$ ipython --no-banner

In [1]: import numpy as np

In [2]: from numpy import linalg as LA

In [3]: np.set_printoptions(precision=2, suppress=True, linewidth=140)

In [4]: A = np.loadtxt("arr.csv", delimiter=",")

In [5]: A
Out[5]: 
array([[ 6.,  0.,  0.,  3.,  0.,  0., -5.],
       [ 0., -5.,  0.,  0.,  7.,  8.,  0.],
       [ 0.,  0., -6.,  0., -5., -1.,  0.],
       [-7.,  0.,  0.,  0.,  0.,  0.,  6.],
       [ 0.,  1.,  4.,  0.,  3., -2.,  0.],
       [ 0., -8., -7.,  0., -8., -8.,  0.],
       [-4.,  0.,  0., -2.,  0.,  0., -8.]])

In [6]: f = np.array([-6, -3, 6])

In [7]: np.polyval(f, A[3])
Out[7]: array([-267.,    6.,    6.,    6.,    6.,    6., -228.])

In [8]: print(np.cross(A[3, :3], A[6, :3]))
[0. 0. 0.]

In [9]: np.array([np.convolve(row, f, "same") for row in A])
Out[9]: 
array([[-18.,  36., -18.,  -9.,  18.,  30.,  15.],
       [ 30.,  15., -30., -42., -69.,  18.,  48.],
       [  0.,  36.,  18.,  -6.,  21., -27.,  -6.],
       [ 21., -42.,   0.,   0.,   0., -36., -18.],
       [ -6., -27.,  -6.,   6.,   3.,  24., -12.],
       [ 48.,  66., -27.,   6.,  72., -24., -48.],
       [ 12., -24.,  12.,   6., -12.,  48.,  24.]])

In [10]: np.convolve(A[3], f)
Out[10]: array([ 42.,  21., -42.,   0.,   0.,   0., -36., -18.,  36.])

In [11]: np.correlate(A[3], A[6], "full")
Out[11]: array([ 56.,   0.,   0.,  14.,   0.,   0., -20.,   0.,   0., -12.,   0.,   0., -24.])

In [12]: LA.determinant(A)
---------------------------------------------------------------------------
AttributeError                            Traceback (most recent call last)
Cell In[12], line 1
----> 1 LA.determinant(A)

AttributeError: module 'numpy.linalg' has no attribute 'determinant'

In [13]: np.allclose(A, A.T)
Out[13]: False

In [14]: print(np.trace(A))
-18.0

In [15]: assert A == A.T
---------------------------------------------------------------------------
ValueError                                Traceback (most recent call last)
Cell In[15], line 1
----> 1 assert A == A.T

ValueError: The truth value of an array with more than one element is ambiguous. Use a.any() or a.all()

In [16]: A @ A
Out[16]: 
array([[  35.,    0.,    0.,   28.,    0.,    0.,   28.],
       [   0.,  -32.,  -28.,    0.,  -78., -118.,    0.],
       [   0.,    3.,   23.,    0.,   23.,   24.,    0.],
       [ -66.,    0.,    0.,  -33.,    0.,    0.,  -13.],
       [   0.,   14.,    2.,    0.,   12.,   14.,    0.],
       [   0.,   96.,   66.,    0.,   19.,   23.,    0.],
       [  22.,    0.,    0.,    4.,    0.,    0.,   72.]])

In [17]: (A - A.T) / 2
Out[17]: 
array([[ 0. ,  0. ,  0. ,  5. ,  0. ,  0. , -0.5],
       [ 0. ,  0. ,  0. ,  0. ,  3. ,  8. ,  0. ],
       [ 0. ,  0. ,  0. ,  0. , -4.5,  3. ,  0. ],
       [-5. ,  0. ,  0. ,  0. ,  0. ,  0. ,  4. ],
       [ 0. , -3. ,  4.5,  0. ,  0. ,  3. ,  0. ],
       [ 0. , -8. , -3. ,  0. , -3. ,  0. ,  0. ],
       [ 0.5,  0. ,  0. , -4. ,  0. ,  0. ,  0. ]])

In [18]: (A + A.T) / 2
Out[18]: 
array([[ 6. ,  0. ,  0. , -2. ,  0. ,  0. , -4.5],
       [ 0. , -5. ,  0. ,  0. ,  4. ,  0. ,  0. ],
       [ 0. ,  0. , -6. ,  0. , -0.5, -4. ,  0. ],
       [-2. ,  0. ,  0. ,  0. ,  0. ,  0. ,  2. ],
       [ 0. ,  4. , -0.5,  0. ,  3. , -5. ,  0. ],
       [ 0. ,  0. , -4. ,  0. , -5. , -8. ,  0. ],
       [-4.5,  0. ,  0. ,  2. ,  0. ,  0. , -8. ]])

In [19]: np.round(LA.det(A), 2)
Out[19]: np.float64(251328.0)

In [20]: (LA.matrix_power((A != 0) + (A.T != 0) + np.eye(7), 7) > 0).astype(int)
Out[20]: 
array([[1, 0, 0, 1, 0, 0, 1],
       [0, 1, 1, 0, 1, 1, 0],
       [0, 1, 1, 0, 1, 1, 0],
       [1, 0, 0, 1, 0, 0, 1],
       [0, 1, 1, 0, 1, 1, 0],
       [0, 1, 1, 0, 1, 1, 0],
       [1, 0, 0, 1, 0, 0, 1]])

In [21]: print(np.round(LA.det(A), 2))
251328.0

In [22]: (A != 0).astype(int)
Out[22]: 
array([[1, 0, 0, 1, 0, 0, 1],
       [0, 1, 0, 0, 1, 1, 0],
       [0, 0, 1, 0, 1, 1, 0],
       [1, 0, 0, 0, 0, 0, 1],
       [0, 1, 1, 0, 1, 1, 0],
       [0, 1, 1, 0, 1, 1, 0],
       [1, 0, 0, 1, 0, 0, 1]])

In [23]: X = np.load("dump.npy")

In [24]: X
Out[24]: 
array([[  3.45,  -0.17,  -3.4 ],
       [ -9.79,  12.43,  -1.71],
       [  2.23,  -3.66,  -1.19],
       [  3.12,  -2.55,   1.46],
       [ -6.6 ,  -1.6 ,  -2.77],
       [ -0.63,   2.28,   1.02],
       [ -7.74,  -8.35,   2.1 ],
       [-23.9 ,  20.25,   0.97],
       [  4.26,  -0.96,  -4.79],
       [-13.19,  10.51,  -3.9 ],
       [ 11.43,  -3.28,   0.52],
       [ -0.82,  -2.09,  -1.62],
       [ -4.03,  10.06,  -3.02],
       [-23.74,  19.59,  -0.27],
       [ -3.4 ,  -1.86,   0.65],
       [ -3.14,   7.78,   2.99],
       [-15.6 ,  10.35,   1.35],
       [ -2.6 ,   3.97,   0.58],
       [ 12.14,  -4.65,  -0.89],
       [ -4.12,   4.18,  -1.95],
       [ -8.6 ,  14.82,   2.33],
       [  9.4 , -15.12,  -2.03],
       [ 19.78,  -5.4 ,   0.67],
       [ -0.79,  -7.92,  -2.38],
       [  0.12, -11.67,  -4.41],
       [ -3.33,  -6.05,  -5.71],
       [-23.41,  10.7 ,  -3.38],
       [ -1.59,   0.02,   0.09],
       [ -2.19,  -5.78,  -3.66],
       [  0.74,   5.46,  -1.32],
       [  9.19,   0.34,  -0.1 ],
       [  5.04,  -2.97,   4.12],
       [ 14.5 , -10.39,   1.36],
       [  8.95,  -7.68,  -1.39],
       [ -2.31,   3.11,  -1.3 ]])

In [25]: gram = np.cov(X, rowvar=False)

In [26]: gram.shape
Out[26]: (3, 3)

In [27]: np.polyfit(X[:, 0], X[:, 2], 1)
Out[27]: array([ 0.02, -0.86])

In [28]: print(gram)
[[105.   -66.61   1.91]
 [-66.61  74.8    3.15]
 [  1.91   3.15   5.52]]

In [29]: print(LA.eigvalsh(gram)[::-1])
[158.21  22.39   4.73]

In [30]: np.corrcoef(X.T)
Out[30]: 
array([[ 1.  , -0.75,  0.08],
       [-0.75,  1.  ,  0.15],
       [ 0.08,  0.15,  1.  ]])

In [31]: print(np.argwhere(np.triu(np.abs(np.corrcoef(X.T)) > 0.8, 1)))
[]
